$ python3 -q
>>> import numpy as np
>>> import numpy.linalg as la
>>> np.set_printoptions(precision=3, suppress=True, linewidth=140, sign=" ")
>>> X = np.load("a.npy")
>>> X
array([[ -7.,  -2., -15.,   8.],
       [  0.,  -1., -10.,   0.],
       [  0.,   0.,   4.,   0.],
       [-16.,  -2., -20.,  17.]])
>>> Y = np.array([[0, 3, 5], [4, 6, 0]])
>>> basis = np.kron(Y, X)
>>> basis
array([[  -0.,   -0.,   -0.,    0.,  -21.,   -6.,  -45.,   24.,  -35.,  -10.,  -75.,   40.],
       [   0.,   -0.,   -0.,    0.,    0.,   -3.,  -30.,    0.,    0.,   -5.,  -50.,    0.],
       [   0.,    0.,    0.,    0.,    0.,    0.,   12.,    0.,    0.,    0.,   20.,    0.],
       [  -0.,   -0.,   -0.,    0.,  -48.,   -6.,  -60.,   51.,  -80.,  -10., -100.,   85.],
       [ -28.,   -8.,  -60.,   32.,  -42.,  -12.,  -90.,   48.,   -0.,   -0.,   -0.,    0.],
       [   0.,   -4.,  -40.,    0.,    0.,   -6.,  -60.,    0.,    0.,   -0.,   -0.,    0.],
       [   0.,    0.,   16.,    0.,    0.,    0.,   24.,    0.,    0.,    0.,    0.,    0.],
       [ -64.,   -8.,  -80.,   68.,  -96.,  -12., -120.,  102.,   -0.,   -0.,   -0.,    0.]])
>>> basis.shape
(8, 12)
>>> Y = la.inv(X)
>>> np.round(la.det(X) * Y, 3) + 0
array([[-68.,  72.,  85.,  32.],
       [  0.,  36.,  90.,   0.],
       [  0.,   0.,  -9.,   0.],
       [-64.,  72.,  80.,  28.]])
>>> np.round(X @ Y, 3) + 0
array([[ 1.,  0.,  0.,  0.],
       [ 0.,  1.,  0.,  0.],
       [ 0.,  0.,  1.,  0.],
       [ 0.,  0.,  0.,  1.]])
>>> round(float(la.cond(X)), 3)
205.356
>>> (np.abs(Y) > 1e-9).astype(int)
array([[ 1,  1,  1,  1],
       [ 0,  1,  1,  0],
       [ 0,  0,  1,  0],
       [ 1,  1,  1,  1]])
